$ python3 -q
>>> import numpy as np
>>> np.set_printoptions(precision=2, suppress=True, linewidth=100)
>>> rd = lambda a: np.round(a, 2) + 0
>>> A2 = np.array([[1, -1, -1, 2, -1], [2, 2, 0, 0, -2]])
>>> W0 = A2.T @ A2
>>> W0
array([[ 5,  3, -1,  2, -5],
       [ 3,  5,  1, -2, -3],
       [-1,  1,  1, -2,  1],
       [ 2, -2, -2,  4, -2],
       [-5, -3,  1, -2,  5]])
>>> t3 = np.stack([W0, 2 * W0, W0[::-1]])
>>> np.linalg.matrix_rank(t3.reshape(3, -1))
np.int64(2)
>>> rd(np.linalg.norm(t3, axis=(1, 2)))
array([14.7 , 29.39, 14.7 ])
>>> t3.sum(axis=0)
array([[ 10,   6,  -2,   4, -10],
       [ 11,  13,   1,  -2, -11],
       [ -4,   4,   4,  -8,   4],
       [  9,  -1,  -5,  10,  -9],
       [-10,  -6,   2,  -4,  10]])
>>> np.einsum("bij,cij->bc", t3, t3)
array([[ 216,  432, -136],
       [ 432,  864, -272],
       [-136, -272,  216]])
>>> rd(np.linalg.det(t3))
array([0., 0., 0.])
>>> t3.shape
(3, 5, 5)
>>> U, sig, Vh = np.linalg.svd(W0)
>>> vecs = Vh[:(sig > 1e-8).sum()]
>>> rng = np.random.default_rng(372)
>>> vec = W0[3] + 4 * W0[4] + rng.integers(2) * np.eye(5)[4]
>>> vec
array([-18., -14.,   2.,  -4.,  19.])
>>> rd(np.diag(vecs.T @ vecs))
array([0.39, 0.57, 0.13, 0.52, 0.39])
>>> np.allclose(vecs.T @ vecs @ vec, vec)
False
>>> U, sig, Vh = np.linalg.svd(W0, full_matrices=False)
>>> U.shape, sig.shape, Vh.shape
((5, 5), (5,), (5, 5))
>>> rd(U.T @ U)
array([[1., 0., 0., 0., 0.],
       [0., 1., 0., 0., 0.],
       [0., 0., 1., 0., 0.],
       [0., 0., 0., 1., 0.],
       [0., 0., 0., 0., 1.]])
>>> (sig > 1e-8).sum()
np.int64(2)
>>> proj = np.triu(np.array([[1, 2, 2, 2, 0],
...     [2, 0, 0, 0, 1],
...     [0, 2, 2, 0, 1],
...     [2, 0, 1, 0, 0],
...     [0, 1, 1, 2, 2]]), 1) + np.eye(5)
>>> A2 = proj @ W0 @ np.linalg.inv(proj)
>>> A2
array([[ 13., -15., -27., -24.,  29.],
       [ -2.,   6.,   6.,   0., -10.],
       [ -6.,  10.,  14.,   8., -18.],
       [  2.,  -6.,  -6.,   0.,  10.],
       [ -5.,   7.,  11.,   8., -13.]])
>>> A2 = W0 / np.sqrt((W0 ** 2).mean(axis=1, keepdims=True))
>>> np.linalg.matrix_rank(W0 - W0.mean(axis=1, keepdims=True))
np.int64(2)
>>> M = np.loadtxt("arr.csv", delimiter=",")
>>> rd(M)
array([[ 0.74, -0.61,  0.09, -0.26, -0.09],
       [-0.61, -0.42,  0.2 , -0.61, -0.2 ],
       [ 0.09,  0.2 ,  0.97,  0.09,  0.03],
       [-0.26, -0.61,  0.09,  0.74, -0.09],
       [-0.09, -0.2 ,  0.03, -0.09,  0.97]])
>>> A2 = np.linalg.inv(M)
>>> rd(np.linalg.slogdet(M)[0])
np.float64(-1.0)
>>> rd(A2)
array([[ 0.74, -0.61,  0.09, -0.26, -0.09],
       [-0.61, -0.42,  0.2 , -0.61, -0.2 ],
       [ 0.09,  0.2 ,  0.97,  0.09,  0.03],
       [-0.26, -0.61,  0.09,  0.74, -0.09],
       [-0.09, -0.2 ,  0.03, -0.09,  0.97]])
>>> np.allclose(A2, M.T)
True
>>> rd(np.linalg.cond(M))
np.float64(1.0)
>>> rd(np.linalg.det(M) * np.linalg.det(A2))
np.float64(1.0)
